$ python3 -q
>>> import numpy as np
>>> np.set_printoptions(suppress=True, linewidth=120)
>>> E = np.load("w.npy")
>>> E
array([[ 0,  0,  0,  0],
       [ 6, -4, -4,  2],
       [ 3, -2, -2,  1],
       [ 5, -4, -2,  0],
       [ 6, -4, -4,  2],
       [ 2, -2,  0, -1],
       [ 4, -4,  0, -2],
       [ 1,  0, -2,  2],
       [ 2, -2,  0, -1]])
>>> # null space of dimension 2
>>> np.linalg.lstsq(E[:-1].T, E[-1])[2]
np.int32(2)
>>> np.abs(np.diag(np.linalg.qr(E)[1])) > 1e-9
array([ True,  True, False, False])
>>> np.round(E @ np.linalg.pinv(E) @ E, 4) + 0
array([[ 0.,  0.,  0.,  0.],
       [ 6., -4., -4.,  2.],
       [ 3., -2., -2.,  1.],
       [ 5., -4., -2.,  0.],
       [ 6., -4., -4.,  2.],
       [ 2., -2.,  0., -1.],
       [ 4., -4.,  0., -2.],
       [ 1.,  0., -2.,  2.],
       [ 2., -2.,  0., -1.]])
>>> np.round(np.trace(np.linalg.pinv(E) @ E), 4)
np.float64(2.0)
>>> try:
...     np.linalg.inv(E)
... except np.linalg.LinAlgError as e:
...     print(repr(e))
... 
LinAlgError('Last 2 dimensions of the array must be square')
>>> np.unique(E.round(6), axis=0).shape
(7, 4)
>>> th = np.radians(180)
>>> Rm = np.eye(4)
>>> Rm[3, 3] = Rm[0, 0] = np.cos(th)
>>> Rm[3, 0], Rm[0, 3] = -np.sin(th), np.sin(th)
>>> Rm.round(4) + 0
array([[-1.,  0.,  0.,  0.],
       [ 0.,  1.,  0.,  0.],
       [ 0.,  0.,  1.,  0.],
       [ 0.,  0.,  0., -1.]])
>>> M2 = E @ Rm.T
>>> np.round(np.linalg.svd(E, compute_uv=False), 4) + 0, np.round(np.linalg.svd(M2, compute_uv=False), 4) + 0
(array([15.503 ,  5.4459,  0.    ,  0.    ]), array([15.503 ,  5.4459,  0.    ,  0.    ]))
>>> M2.round(4) + 0
array([[ 0.,  0.,  0.,  0.],
       [-6., -4., -4., -2.],
       [-3., -2., -2., -1.],
       [-5., -4., -2.,  0.],
       [-6., -4., -4., -2.],
       [-2., -2.,  0.,  1.],
       [-4., -4.,  0.,  2.],
       [-1.,  0., -2., -2.],
       [-2., -2.,  0.,  1.]])
>>> left, sigma, Vt = np.linalg.svd(E)
>>> np.argmax(sigma[:-1] / (sigma[1:] + 1e-6)) + 1
np.int64(2)
>>> M2 = left[:, :2] @ np.diag(sigma[:2]) @ Vt[:2]
>>> np.linalg.matrix_rank(M2)
np.int64(2)
>>> np.round(np.linalg.norm(E - M2) / np.linalg.norm(E), 4)
np.float64(0.0)
>>> rank = np.linalg.matrix_rank(E)
>>> rank
np.int64(2)
>>> ns = np.linalg.svd(E)[2][rank:].T
>>> [int(np.linalg.matrix_rank(E[:, :j + 1])) for j in range(4)]
[1, 2, 2, 2]
>>> [int(np.linalg.matrix_rank(np.delete(E, i, axis=0))) for i in range(9)]
[2, 2, 2, 2, 2, 2, 2, 2, 2]
>>> np.linalg.matrix_rank(E.T @ E), np.linalg.matrix_rank(E @ E.T)
(np.int64(2), np.int64(2))
>>> arr = np.load("test18.npy")
>>> arr
array([[ 2,  3,  3,  0,  1, -3, -1, -3, -1,  2, -2],
       [ 3,  1, -3,  3,  0, -2,  2,  1,  0, -3,  0],
       [ 3,  3, -1, -1,  2, -1, -1, -2,  3, -3,  0],
       [-1,  3, -1,  0, -3, -2,  1,  1,  0,  2,  3],
       [-3,  1,  1,  0,  3,  1,  1,  3, -2, -2,  1],
       [ 3, -2, -2,  2,  2,  0,  2,  2, -2, -2, -1],
       [ 0, -3,  2, -3, -1,  0, -1,  3, -2, -3, -2],
       [ 2,  1,  0, -2,  0,  2,  1,  3,  0, -3,  2],
       [ 0, -3,  2, -3, -1,  0, -1,  3, -2, -3, -2]])
>>> # row 8 repeats row 6
>>> left, sigma, Vt = np.linalg.svd(arr)
>>> V = Vt[:(sigma > 1e-8).sum()]
>>> rng = np.random.default_rng(5701)
>>> vec = arr[8] + -1 * arr[7] + rng.integers(2) * np.eye(11)[5]
>>> vec
array([-2., -4.,  2., -1., -1., -2., -2.,  0., -2.,  0., -4.])
>>> np.allclose(V.T @ V @ vec, vec)
True
>>> left, sigma, Vt = np.linalg.svd(arr)
>>> sigma.round(4) + 0
array([11.7278,  9.5022,  7.8983,  6.5187,  5.5799,  5.3128,  2.9612,  1.0773,  0.    ])
>>> M2 = left[:, :8] @ np.diag(sigma[:8]) @ Vt[:8]
>>> np.linalg.matrix_rank(arr, rtol=0.05)
np.int64(8)
>>> np.round(np.abs(arr - M2).max(), 4)
np.float64(0.0)
>>> np.round(np.linalg.norm(arr - M2) / np.linalg.norm(arr), 4)
np.float64(0.0)
>>> M2.round(4) + 0
array([[ 2.,  3.,  3.,  0.,  1., -3., -1., -3., -1.,  2., -2.],
       [ 3.,  1., -3.,  3.,  0., -2.,  2.,  1.,  0., -3.,  0.],
       [ 3.,  3., -1., -1.,  2., -1., -1., -2.,  3., -3.,  0.],
       [-1.,  3., -1.,  0., -3., -2.,  1.,  1.,  0.,  2.,  3.],
       [-3.,  1.,  1.,  0.,  3.,  1.,  1.,  3., -2., -2.,  1.],
       [ 3., -2., -2.,  2.,  2.,  0.,  2.,  2., -2., -2., -1.],
       [ 0., -3.,  2., -3., -1.,  0., -1.,  3., -2., -3., -2.],
       [ 2.,  1.,  0., -2.,  0.,  2.,  1.,  3.,  0., -3.,  2.],
       [ 0., -3.,  2., -3., -1.,  0., -1.,  3., -2., -3., -2.]])
>>> np.linalg.matrix_rank(M2)
np.int64(8)
>>> np.argsort(-np.linalg.norm(arr, axis=0).round(6), kind="stable")[:3]
array([9, 7, 1])
>>> M2 = np.array([[-4, -5, -5, 4, -1],
...     [-2, 2, 0, 0, -4],
...     [-3, -3, -5, -5, 0],
...     [3, 3, -5, 4, 3],
...     [2, 1, -1, 5, 2]])
>>> K = np.triu(M2, 1)
>>> K
array([[ 0, -5, -5,  4, -1],
       [ 0,  0,  0,  0, -4],
       [ 0,  0,  0, -5,  0],
       [ 0,  0,  0,  0,  3],
       [ 0,  0,  0,  0,  0]])
>>> # rows and columns are dependent
>>> left, sigma, Vt = np.linalg.svd(K)
>>> V = Vt[:(sigma > 1e-8).sum()]
>>> vec = K[3] + 2 * K[1] + rng.integers(2) * np.eye(5)[1]
>>> vec
array([ 0.,  1.,  0.,  0., -5.])
>>> np.round(np.diag(V.T @ V), 4)
array([0. , 0.5, 0.5, 1. , 1. ])
>>> K @ K
array([[  0,   0,   0,  25,  32],
       [  0,   0,   0,   0,   0],
       [  0,   0,   0,   0, -15],
       [  0,   0,   0,   0,   0],
       [  0,   0,   0,   0,   0]])
>>> np.round(np.sort(np.linalg.eigvals(K)), 4)
array([0., 0., 0., 0., 0.])
>>> try:
...     np.linalg.inv(K)
... except np.linalg.LinAlgError as e:
...     print(repr(e))
... 
LinAlgError('Singular matrix')
>>> [int(np.linalg.matrix_rank(np.linalg.matrix_power(K, p))) for p in range(1, 6)]
[3, 2, 1, 0, 0]
>>> lab = rng.permutation(5)
>>> lab
array([3, 4, 2, 1, 0])
>>> M2 = K[lab][:, lab]
>>> M2
array([[ 0,  3,  0,  0,  0],
       [ 0,  0,  0,  0,  0],
       [-5,  0,  0,  0,  0],
       [ 0, -4,  0,  0,  0],
       [ 4, -1, -5, -5,  0]])
>>> round(np.linalg.det(M2), 4), np.round(np.linalg.det(K[lab]), 4)
(np.float64(0.0), np.float64(0.0))
>>> np.trace(M2)
np.int64(0)
>>> np.round(np.sort(np.abs(np.linalg.eigvals(M2))), 4)
array([0., 0., 0., 0., 0.])
>>> M = np.loadtxt("data.csv", delimiter=",")
>>> M
array([[ 0.4   ,  1.8   , -0.1   ,  0.4   , -0.5   , -1.3   ,  0.    ,  1.2   ,  0.4   ],
       [ 0.6   ,  0.1   , -0.6   , -1.2   , -0.1   , -1.5   ,  0.9   , -0.7   ,  0.9   ],
       [ 0.458 ,  1.5388, -0.0558,  0.3809, -0.5487, -1.3846, -0.1528,  1.0523,  0.5188],
       [-1.7   ,  0.3   ,  0.8   , -1.9   ,  0.7   ,  2.1   , -0.9   , -0.9   , -0.7   ],
       [-0.8   ,  1.2   ,  1.2   , -0.6   ,  0.6   ,  1.4   ,  0.    , -1.5   , -0.5   ]])
>>> left, sigma = np.linalg.svd(M)
Traceback (most recent call last):
  File "<python-input-70>", line 1, in <module>
    left, sigma = np.linalg.svd(M)
    ^^^^^^^^^^^
ValueError: too many values to unpack (expected 2)
>>> left, sigma, Vt = np.linalg.svd(M, full_matrices=False)
>>> np.round(np.abs(Vt[0]), 4)
array([0.3761, 0.1032, 0.2434, 0.308 , 0.2233, 0.6487, 0.141 , 0.3838, 0.2366])
>>> np.round(np.cumsum(sigma ** 2) / np.sum(sigma ** 2), 4)
array([0.6374, 0.824 , 0.9551, 0.999 , 1.    ])
>>> np.round(left.T @ M @ Vt.T, 4) + 0
array([[5.2315, 0.    , 0.    , 0.    , 0.    ],
       [0.    , 2.83  , 0.    , 0.    , 0.    ],
       [0.    , 0.    , 2.3727, 0.    , 0.    ],
       [0.    , 0.    , 0.    , 1.3726, 0.    ],
       [0.    , 0.    , 0.    , 0.    , 0.207 ]])
>>> left.shape, sigma.shape, Vt.shape
((5, 5), (5,), (5, 9))
>>> np.round(left.T @ left, 4) + 0
array([[1., 0., 0., 0., 0.],
       [0., 1., 0., 0., 0.],
       [0., 0., 1., 0., 0.],
       [0., 0., 0., 1., 0.],
       [0., 0., 0., 0., 1.]])
>>> np.round(sigma / sigma[0], 4)
array([1.    , 0.541 , 0.4536, 0.2624, 0.0396])
>>> vec = np.array([3, 1, 0, 0, 1, 0, 2, 2, 2])
>>> a = np.maximum(M @ vec, 0)
>>> M * (a > 1e-9)[:, None]
array([[ 0.4   ,  1.8   , -0.1   ,  0.4   , -0.5   , -1.3   ,  0.    ,  1.2   ,  0.4   ],
       [ 0.6   ,  0.1   , -0.6   , -1.2   , -0.1   , -1.5   ,  0.9   , -0.7   ,  0.9   ],
       [ 0.458 ,  1.5388, -0.0558,  0.3809, -0.5487, -1.3846, -0.1528,  1.0523,  0.5188],
       [-0.    ,  0.    ,  0.    , -0.    ,  0.    ,  0.    , -0.    , -0.    , -0.    ],
       [-0.    ,  0.    ,  0.    , -0.    ,  0.    ,  0.    ,  0.    , -0.    , -0.    ]])
>>> np.round(M.T @ a, 4)
array([  7.0619,  18.6628,  -3.2602,  -0.5391,  -6.1036, -20.6109,   2.8053,   9.5127,   8.5781])
>>> np.round(np.tanh(M @ vec), 4)
array([ 1.    ,  0.9993,  0.9999, -1.    , -0.9998])
>>> W0 = np.load("dump.npy")
>>> W0
array([[-3, -2, -1,  0,  1,  2,  3,  4,  5],
       [ 6,  7,  8,  9, 10, 11, 12, 13, 14],
       [15, 16, 17, 18, 19, 20, 21, 22, 23],
       [24, 25, 26, 27, 28, 29, 30, 31, 32],
       [33, 34, 35, 36, 37, 38, 39, 40, 41],
       [42, 43, 44, 45, 46, 47, 48, 49, 50],
       [51, 52, 53, 54, 55, 56, 57, 58, 59],
       [60, 61, 62, 63, 64, 65, 66, 67, 68],
       [69, 70, 71, 72, 73, 74, 75, 76, 77],
       [78, 79, 80, 81, 82, 83, 84, 85, 86]])
>>> # rows and columns are dependent
>>> rank = np.linalg.matrix_rank(W0)
>>> rank
np.int64(2)
>>> ns = np.linalg.svd(W0)[2][rank:].T
>>> [int(np.linalg.matrix_rank(np.delete(W0, i, axis=0))) for i in range(10)]
[2, 2, 2, 2, 2, 2, 2, 2, 2, 2]
>>> np.allclose(W0 @ ns, 0)
True
>>> [int(np.linalg.matrix_rank(W0[:i])) for i in range(1, len(W0) + 1)]
[1, 2, 2, 2, 2, 2, 2, 2, 2, 2]
>>> [int(np.linalg.matrix_rank(W0[:, :j + 1])) for j in range(9)]
[1, 2, 2, 2, 2, 2, 2, 2, 2]
>>> ns.shape
(9, 7)
>>> np.round(K @ np.linalg.pinv(K) @ K, 4) + 0
array([[ 0., -5., -5.,  4., -1.],
       [ 0.,  0.,  0.,  0., -4.],
       [ 0.,  0.,  0., -5.,  0.],
       [ 0.,  0.,  0.,  0.,  3.],
       [ 0.,  0.,  0.,  0.,  0.]])
>>> np.round(np.trace(np.linalg.pinv(K) @ K), 4)
np.float64(3.0)
>>> try:
...     np.linalg.inv(K)
... except np.linalg.LinAlgError as e:
...     print(repr(e))
... 
LinAlgError('Singular matrix')
>>> np.abs(np.diag(np.linalg.qr(K)[1])) > 1e-9
array([False, False, False, False, False])
>>> np.unique(K.round(6), axis=0).shape
(5, 5)
>>> np.linalg.lstsq(K[:-1].T, K[-1])[2]
np.int32(3)
>>> m1 = np.load("layer6.npy")
>>> m1.round(4)
array([[ 0.2033,  0.0407,  0.0407,  0.2033,  0.2033, -0.0407,  0.122 ,  0.0407,  0.0407, -0.2033, -0.122 ],
       [ 0.0407,  0.0081,  0.0081,  0.0407,  0.0407, -0.0081,  0.0244,  0.0081,  0.0081, -0.0407, -0.0244],
       [ 0.0407,  0.0081,  0.0081,  0.0407,  0.0407, -0.0081,  0.0244,  0.0081,  0.0081, -0.0407, -0.0244],
       [ 0.2033,  0.0407,  0.0407,  0.2033,  0.2033, -0.0407,  0.122 ,  0.0407,  0.0407, -0.2033, -0.122 ],
       [ 0.2033,  0.0407,  0.0407,  0.2033,  0.2033, -0.0407,  0.122 ,  0.0407,  0.0407, -0.2033, -0.122 ],
       [-0.0407, -0.0081, -0.0081, -0.0407, -0.0407,  0.0081, -0.0244, -0.0081, -0.0081,  0.0407,  0.0244],
       [ 0.122 ,  0.0244,  0.0244,  0.122 ,  0.122 , -0.0244,  0.0732,  0.0244,  0.0244, -0.122 , -0.0732],
       [ 0.0407,  0.0081,  0.0081,  0.0407,  0.0407, -0.0081,  0.0244,  0.0081,  0.0081, -0.0407, -0.0244],
       [ 0.0407,  0.0081,  0.0081,  0.0407,  0.0407, -0.0081,  0.0244,  0.0081,  0.0081, -0.0407, -0.0244],
       [-0.2033, -0.0407, -0.0407, -0.2033, -0.2033,  0.0407, -0.122 , -0.0407, -0.0407,  0.2033,  0.122 ],
       [-0.122 , -0.0244, -0.0244, -0.122 , -0.122 ,  0.0244, -0.0732, -0.0244, -0.0244,  0.122 ,  0.0732]])
>>> # a projection of rank 1
>>> np.round(np.linalg.norm(m1, 2) / np.linalg.norm(m1), 4)
np.float64(1.0)
